$ ipython --no-banner

In [1]: import numpy as np

In [2]: import numpy.linalg as la

In [3]: np.set_printoptions(suppress=True, linewidth=100)

In [4]: out = np.array([[0, 5], [5, 5], [2, 1], [1, 1], [1, 0], [4, 5]])

In [5]: cent = np.array([[3, 1, 2, 0, 3, 0], [3, 1, 2, 1, 0, 3]])

In [6]: W0 = out @ cent

In [7]: print(W0)
[[15  5 10  5  0 15]
 [30 10 20  5 15 15]
 [ 9  3  6  1  6  3]
 [ 6  2  4  1  3  3]
 [ 3  1  2  0  3  0]
 [27  9 18  5 12 15]]

In [8]: print(np.allclose(W0[:-1].T @ la.lstsq(W0[:-1].T, W0[-1])[0], W0[-1]))
True

In [9]: print(np.round(W0 @ la.pinv(W0) @ W0, 3) + 0)
[[15.  5. 10.  5.  0. 15.]
 [30. 10. 20.  5. 15. 15.]
 [ 9.  3.  6.  1.  6.  3.]
 [ 6.  2.  4.  1.  3.  3.]
 [ 3.  1.  2.  0.  3.  0.]
 [27.  9. 18.  5. 12. 15.]]

In [10]: print(np.abs(np.diag(la.qr(W0)[1])) > 1e-9)
[ True False False  True False False]

In [11]: f, r1 = W0[0], W0[1]

In [12]: print(f @ r1)
950

In [13]: print(f @ f)
600

In [14]: pr = (f @ r1) / (f @ f) * f

In [15]: print(pr.round(3))
[23.75   7.917 15.833  7.917  0.    23.75 ]

In [16]: print(np.round((r1 - pr) @ f, 3))
0.0

In [17]: print(np.outer(f, r1))
[[450 150 300  75 225 225]
 [150  50 100  25  75  75]
 [300 100 200  50 150 150]
 [150  50 100  25  75  75]
 [  0   0   0   0   0   0]
 [450 150 300  75 225 225]]

In [18]: print(la.matrix_rank(np.outer(f, r1)))
1

In [19]: print(np.round(r1 - pr, 3))
[ 6.25   2.083  4.167 -2.917 15.    -8.75 ]

In [20]: out = W0 / np.sqrt((W0 ** 2).mean(axis=1, keepdims=True))

In [21]: print(la.matrix_rank(out) == la.matrix_rank(W0))
True

In [22]: print(out[0])
[1.5 0.5 1.  0.5 0.  1.5]
